% ipython --no-banner

In [1]: import numpy as np

In [2]: import numpy.linalg as la

In [3]: np.set_printoptions(precision=2, suppress=True, linewidth=140)

In [4]: M2 = np.array([[1, 3, -2], [1, 0, 1], [-2, 1, -2]])

In [5]: M2[-1] = M2[0]

In [6]: X = M2 + 0.1 * np.eye(3)

In [7]: print(X)
[[ 1.1  3.  -2. ]
 [ 1.   0.1  1. ]
 [ 1.   3.  -1.9]]

In [8]: w, vecs = la.eig(X)

In [9]: print(np.round(X @ vecs[:, 0] - w[0] * vecs[:, 0], 2) + 0)
[0. 0. 0.]

In [10]: print(np.sort(la.eigvals(X @ X)))
[0.01 4.41 8.41]

In [11]: print(np.sort(la.eigvals(la.inv(X))))
[-0.34  0.48 10.  ]

In [12]: print(round(float(la.det(2 * X)), 2), np.round(la.det(X), 2))
-4.87 -0.61

In [13]: print(np.round(la.det(X.T), 2))
-0.61

In [14]: print(la.eigvals(X))
[ 2.1  0.1 -2.9]

In [15]: print(np.round(la.det(X[::-1]), 2))
0.61

In [16]: print(round(np.einsum("ij,ji->", X, X), 2))
12.83

In [17]: print(round(la.norm(X, 2) / la.norm(X), 2))
0.97

In [18]: print(np.argsort(-la.norm(X, axis=0).round(6), kind="stable")[:3])
[1 2 0]

In [19]: print(la.matrix_rank(X, rtol=0.1))
2

In [20]: M2 = np.array([[1, 1], [1, -1]])

In [21]: rng = np.random.default_rng(18529)

In [22]: mat = np.kron(M2, np.kron(M2, M2))[rng.permutation(8)][:3]

In [23]: print(mat)
[[ 1 -1  1 -1 -1  1 -1  1]
 [ 1 -1 -1  1 -1  1  1 -1]
 [ 1 -1 -1  1  1 -1 -1  1]]

In [24]: print(np.allclose(X, X.T))
False

In [25]: print(np.sort(np.abs(la.eigvals(X))))
[0.1 2.1 2.9]

In [26]: U, sig, Vt = la.svd(mat, full_matrices=False)

In [27]: print(np.allclose(U * sig @ Vt, mat))
True

In [28]: print(U.shape, sig.shape, Vt.shape)
(3, 3) (3,) (3, 8)

In [29]: print(sig / sig[0])
[1. 1. 1.]

In [30]: print(np.round(np.sqrt((sig ** 2).sum()), 2), np.round(la.norm(mat), 2))
4.9 4.9

In [31]: print(np.round(U.T @ U, 2) + 0)
[[1. 0. 0.]
 [0. 1. 0.]
 [0. 0. 1.]]

In [32]: print((sig > 1e-8).sum())
3
